$ python -q
>>> import numpy as np
>>> import numpy.linalg as la
>>> np.set_printoptions(precision=1, suppress=True, linewidth=120, sign=" ")
>>> M = np.load("w.npy")
>>> print(M)
[[  1  -2  -3   1  -2   3]
 [ -2  -5  -4   4  -5   1]
 [ -2  -8  -7   2  -5  -2]
 [ -1  -7 -10   4  -6   1]
 [  1  -9 -11   2  -8   0]
 [  1  -8 -11   3 -11   3]
 [  3  -7  -9   4 -13   1]
 [  4 -10 -12   4 -11  -1]
 [  5  -7 -11   7  -9   1]
 [  8  -7 -10   5  -7   4]
 [ 10  -9 -10   3  -4   4]
 [ 13  -9 -12   1  -4   7]
 [ 13  -8 -15  -2  -4   4]
 [ 15 -11 -15   1  -1   5]
 [ 17 -10 -12   3  -4   4]
 [ 16 -11 -13   5  -5   1]
 [ 17  -8 -16   5  -2  -2]
 [ 19 -11 -16   5   0   0]
 [ 16 -13 -16   4   0  -3]
 [ 14 -15 -14   6  -3  -2]
 [ 17 -16 -15   9  -5  -5]
 [ 16 -16 -17   9  -4  -3]
 [ 15 -19 -17   7  -2  -3]
 [ 17 -22 -16   9  -3  -6]
 [ 16 -22 -14  12  -4  -3]
 [ 16 -21 -11  10  -4  -5]
 [ 19 -22  -9  12  -6  -2]
 [ 18 -21  -9  13  -4  -2]
 [ 18 -20  -9  11  -7  -4]
 [ 20 -18  -7  10  -8  -3]
 [ 21 -18  -8   7  -7  -3]
 [ 21 -17  -8  10  -9  -5]
 [ 24 -14 -11  13  -9  -7]]
>>> Xc = M - M.mean(axis=1)
Traceback (most recent call last):
  File "<python-input-5>", line 1, in <module>
    Xc = M - M.mean(axis=1)
         ~~^~~~~~~~~~~~~~~~
ValueError: operands could not be broadcast together with shapes (33,6) (33,) 
>>> Xc = M - M.mean(axis=0)
>>> U, sig, VT = la.svd(Xc, full_matrices=False)
>>> la.matrix_rank(Xc)
np.int64(6)
>>> np.abs(VT[0]).argmax()
np.int64(0)
>>> np.abs(U[:, 0]).argmax()
np.int64(0)
>>> VT[0] * np.sign(VT[0, np.abs(VT[0]).argmax()])
array([ 0.7, -0.5, -0.1,  0.3,  0.1, -0.2])
>>> th = np.radians(135)
>>> r_ = np.eye(6)
>>> r_[0, 0] = r_[2, 2] = np.cos(th)
>>> r_[0, 2], r_[2, 0] = -np.sin(th), np.sin(th)
>>> print(r_)
[[-0.7  0.  -0.7  0.   0.   0. ]
 [ 0.   1.   0.   0.   0.   0. ]
 [ 0.7  0.  -0.7  0.   0.   0. ]
 [ 0.   0.   0.   1.   0.   0. ]
 [ 0.   0.   0.   0.   1.   0. ]
 [ 0.   0.   0.   0.   0.   1. ]]
>>> A2 = M @ r_.T
>>> np.allclose(la.norm(M, axis=1), la.norm(A2, axis=1))
True
>>> la.svd(M, compute_uv=False), la.svd(A2, compute_uv=False)
(array([ 138.5,   30.7,   27. ,   17.9,   13.1,    8.4]), array([ 138.5,   30.7,   27. ,   17.9,   13.1,    8.4]))
>>> np.round(la.det(r_), 1), np.round(np.trace(r_), 1)
(np.float64(1.0), np.float64(2.6))
>>> np.abs(A2 - M).max(axis=0)
array([ 33.2,   0. ,  40.7,   0. ,   0. ,   0. ])
>>> np.allclose(M @ M.T, A2 @ A2.T)
True
>>> C2 = np.cov(M, rowvar=False)
>>> la.eigvalsh(C2)[::-1]
array([ 95.8,  23. ,  10.6,   6.4,   4.6,   2.1])
>>> r0 = np.array([-4, 5, -3])
>>> m1 = r0[np.abs(np.subtract.outer(np.arange(3), np.arange(3)))]
>>> m1
array([[-4,  5, -3],
       [ 5, -4,  5],
       [-3,  5, -4]])
>>> t3 = np.stack([m1, 4 * m1, m1[::-1]])
>>> print(la.norm(t3, axis=(1, 2)))
[ 12.9  51.5  12.9]
>>> la.det(t3)
array([  22., 1408.,  -22.])
>>> w, evecs = la.eigh(m1)
>>> x = np.array([-1, 0, 3])
>>> print((np.sign(evecs[:, -1].round(6)) == np.sign(evecs[0, -1].round(6))).astype(int))
[ 1  1  1]
>>> print(evecs * np.maximum(w, 0) @ evecs.T)
[[ 0.3  0.6  0.3]
 [ 0.6  1.   0.6]
 [ 0.3  0.6  0.3]]
>>> x @ m1 @ x
np.int64(-22)
>>> np.abs(m1).sum(axis=1).max(), np.round(np.abs(w).max(), 1)
(np.int64(14), np.float64(12.7))
>>> w, evecs = la.eig(m1)
>>> round(np.prod(w), 1)
np.float64(22.0)
>>> w, evecs = la.eigh(m1)
>>> evecs @ np.diag(w) @ evecs.T
array([[-4.,  5., -3.],
       [ 5., -4.,  5.],
       [-3.,  5., -4.]])
>>> np.unique(w.round(6) + 0, return_counts=True)[1]
array([ 1,  1,  1])
>>> la.eigvalsh(m1 @ m1)
array([   1.,    3.,  162.])
>>> print(np.round(evecs.T @ evecs, 1) + 0)
[[ 1.  0.  0.]
 [ 0.  1.  0.]
 [ 0.  0.  1.]]
>>> print(la.eigvalsh(m1 + 4 * np.eye(3)))
[-8.7  3.   5.7]
>>> la.svd(m1, compute_uv=False)
array([ 12.7,   1.7,   1. ])
>>> data = np.load("a.npy")
>>> data
array([[-40. ,   0.2, -20.9,  20.4],
       [-40.7,   0.1, -19.7,  19.6],
       [-40.4,  -1.7, -21.4,  19.4],
       [-41.5,   0. , -20.7,  19.4],
       [-40.4,  -0.2, -20.9,  21.2],
       [-39.8,  -0.2, -20.2,  21.2],
       [-39.3,  -0.1, -20.2,  20.4],
       [-40. ,   0.6, -18.7,  18.4],
       [-40. ,   1.6, -18.3,  19.4],
       [-40.4,   1.3, -19.5,  20.4],
       [-40.7,  -0.7, -20.7,  20.5],
       [-39.7,  -1.2, -19. ,  20.5],
       [-40.2,  -0.4, -21.3,  19.1],
       [-39. ,  -0.2, -21. ,  20.5],
       [-40.4,  -1.1, -18.2,  19.6],
       [-41.2,  -0.1, -20.6,  17.9],
       [-40.4,   0.9, -20.1,  19.1],
       [-38.7,  -0.2, -20.2,  22.2],
       [-38.9,   1. , -19.4,  21. ]])
>>> x = np.array([3, 0, -3, 0])
>>> rhs = data @ x
>>> print(np.round(la.lstsq(data, rhs)[0], 1) + 0)
[ 3.  0. -3.  0.]
>>> np.round(la.solve(data.T @ data, data.T @ rhs), 1) + 0
array([ 3.,  0., -3.,  0.])
>>> rng = np.random.default_rng(685)
>>> rhs = rhs + 0.3 * rng.normal(size=19)
>>> rhs
array([-57.8, -63.2, -57.3, -62.7, -58.9, -58.9, -57.7, -64.2, -65. , -62.6, -59.8, -62.1, -56.6, -54.1, -66.6, -62.3,
       -61.1, -56.1, -59.1])
>>> coef, *_ = la.lstsq(data, rhs)
>>> round(la.norm(rhs - data @ coef), 1)
np.float64(1.0)
>>> print(coef.round(1) + 0)
[ 3.  -0.1 -2.9  0. ]
>>> arr = np.load("out11.npy")
>>> print(arr)
[[-2 -2 -2 -2 -2 -2]
 [ 3 -3  3 -3  3 -3]
 [-2  0 -2  0 -2  0]
 [-2 -2 -2 -2 -2 -2]
 [ 3 -3  3 -3  3 -3]
 [-2  0 -2  0 -2  0]]
>>> U, sig, VT = la.svd(arr)
>>> evecs = VT[:(sig > 1e-8).sum()]
>>> x = arr[1] + 2 * arr[5] + rng.integers(2) * np.eye(6)[0]
>>> print(x)
[ 0. -3. -1. -3. -1. -3.]
>>> round(float(la.norm(x - evecs.T @ evecs @ x)), 1)
0.8
>>> la.matrix_rank(np.vstack([arr, x]))
np.int64(3)
>>> print(np.round(evecs.T @ evecs, 1) + 0)
[[ 0.3  0.   0.3  0.   0.3  0. ]
 [ 0.   0.3  0.   0.3  0.   0.3]
 [ 0.3  0.   0.3  0.   0.3  0. ]
 [ 0.   0.3  0.   0.3  0.   0.3]
 [ 0.3  0.   0.3  0.   0.3  0. ]
 [ 0.   0.3  0.   0.3  0.   0.3]]
>>> np.diag(evecs.T @ evecs)
array([ 0.3,  0.3,  0.3,  0.3,  0.3,  0.3])
>>> np.allclose(evecs.T @ evecs @ x, x)
False
>>> r0, r1 = arr[1], arr[3]
>>> print(r0 @ r0)
54
>>> p = (r0 @ r1) / (r0 @ r0) * r0
>>> print(np.outer(r0, r1))
[[-6 -6 -6 -6 -6 -6]
 [ 6  6  6  6  6  6]
 [-6 -6 -6 -6 -6 -6]
 [ 6  6  6  6  6  6]
 [-6 -6 -6 -6 -6 -6]
 [ 6  6  6  6  6  6]]
>>> la.matrix_rank(np.outer(r0, r1))
np.int64(1)
>>> print(round(float(la.norm(r0 + r1) ** 2 + la.norm(r0 - r1) ** 2), 1))
156.0
>>> p
array([ 0., -0.,  0., -0.,  0., -0.])
>>> np.unique(arr.round(6), axis=0).shape
(3, 6)
>>> print(la.lstsq(arr[:-1].T, arr[-1])[2])
2
>>> np.round(np.trace(la.pinv(arr) @ arr), 1)
np.float64(2.0)
>>> np.allclose(arr[:-1].T @ la.lstsq(arr[:-1].T, arr[-1])[0], arr[-1])
True
>>> U, sig, VT = la.svd(arr)
>>> sig.round(1) + 0
array([ 11.1,   7.6,   0. ,   0. ,   0. ,   0. ])
>>> A2 = U[:, :2] @ np.diag(sig[:2]) @ VT[:2]
>>> np.round(np.abs(arr - A2).max(), 1)
np.float64(0.0)
>>> la.matrix_rank(A2)
np.int64(2)
>>> print(la.matrix_rank(arr, rtol=0.05))
2
>>> np.round(la.norm(arr - A2, 2), 1), round(float(sig[2]), 1)
(np.float64(0.0), 0.0)
>>> round(float(la.norm(arr, "nuc")), 1)
18.7
>>> round(float(la.norm(arr[5], 1)), 1), np.round(la.norm(arr[5], np.inf), 1)
(6.0, np.float64(2.0))
>>> feats = np.loadtxt("test12.csv", delimiter=",")
>>> feats
array([[ 2.,  0.,  3.,  0.,  2.,  3.,  3.,  1.,  1.],
       [ 1.,  2.,  0.,  3.,  0.,  2.,  3.,  3.,  1.],
       [ 1.,  1.,  2.,  0.,  3.,  0.,  2.,  3.,  3.],
       [ 3.,  1.,  1.,  2.,  0.,  3.,  0.,  2.,  3.],
       [ 3.,  3.,  1.,  1.,  2.,  0.,  3.,  0.,  2.],
       [ 2.,  3.,  3.,  1.,  1.,  2.,  0.,  3.,  0.],
       [ 0.,  2.,  3.,  3.,  1.,  1.,  2.,  0.,  3.],
       [ 3.,  0.,  2.,  3.,  3.,  1.,  1.,  2.,  0.],
       [ 0.,  3.,  0.,  2.,  3.,  3.,  1.,  1.,  2.]])
>>> la.matrix_power(feats, 3)
array([[ 356.,  381.,  363.,  366.,  396.,  342.,  403.,  372.,  396.],
       [ 396.,  356.,  381.,  363.,  366.,  396.,  342.,  403.,  372.],
       [ 372.,  396.,  356.,  381.,  363.,  366.,  396.,  342.,  403.],
       [ 403.,  372.,  396.,  356.,  381.,  363.,  366.,  396.,  342.],
       [ 342.,  403.,  372.,  396.,  356.,  381.,  363.,  366.,  396.],
       [ 396.,  342.,  403.,  372.,  396.,  356.,  381.,  363.,  366.],
       [ 366.,  396.,  342.,  403.,  372.,  396.,  356.,  381.,  363.],
       [ 363.,  366.,  396.,  342.,  403.,  372.,  396.,  356.,  381.],
       [ 381.,  363.,  366.,  396.,  342.,  403.,  372.,  396.,  356.]])
>>> round(np.abs(la.eigvals(feats)).max(), 1)
np.float64(15.0)
>>> round(float(la.det(feats)), 1)
379620.0
>>> feats @ feats
array([[ 22.,  27.,  34.,  19.,  29.,  19.,  26.,  23.,  26.],
       [ 26.,  22.,  27.,  34.,  19.,  29.,  19.,  26.,  23.],
       [ 23.,  26.,  22.,  27.,  34.,  19.,  29.,  19.,  26.],
       [ 26.,  23.,  26.,  22.,  27.,  34.,  19.,  29.,  19.],
       [ 19.,  26.,  23.,  26.,  22.,  27.,  34.,  19.,  29.],
       [ 29.,  19.,  26.,  23.,  26.,  22.,  27.,  34.,  19.],
       [ 19.,  29.,  19.,  26.,  23.,  26.,  22.,  27.,  34.],
       [ 34.,  19.,  29.,  19.,  26.,  23.,  26.,  22.,  27.],
       [ 27.,  34.,  19.,  29.,  19.,  26.,  23.,  26.,  22.]])
>>> np.trace(feats)
np.float64(18.0)
>>> (feats - feats.T) / 2
array([[ 0. , -0.5,  1. , -1.5, -0.5,  0.5,  1.5, -1. ,  0.5],
       [ 0.5,  0. , -0.5,  1. , -1.5, -0.5,  0.5,  1.5, -1. ],
       [-1. ,  0.5,  0. , -0.5,  1. , -1.5, -0.5,  0.5,  1.5],
       [ 1.5, -1. ,  0.5,  0. , -0.5,  1. , -1.5, -0.5,  0.5],
       [ 0.5,  1.5, -1. ,  0.5,  0. , -0.5,  1. , -1.5, -0.5],
       [-0.5,  0.5,  1.5, -1. ,  0.5,  0. , -0.5,  1. , -1.5],
       [-1.5, -0.5,  0.5,  1.5, -1. ,  0.5,  0. , -0.5,  1. ],
       [ 1. , -1.5, -0.5,  0.5,  1.5, -1. ,  0.5,  0. , -0.5],
       [-0.5,  1. , -1.5, -0.5,  0.5,  1.5, -1. ,  0.5,  0. ]])
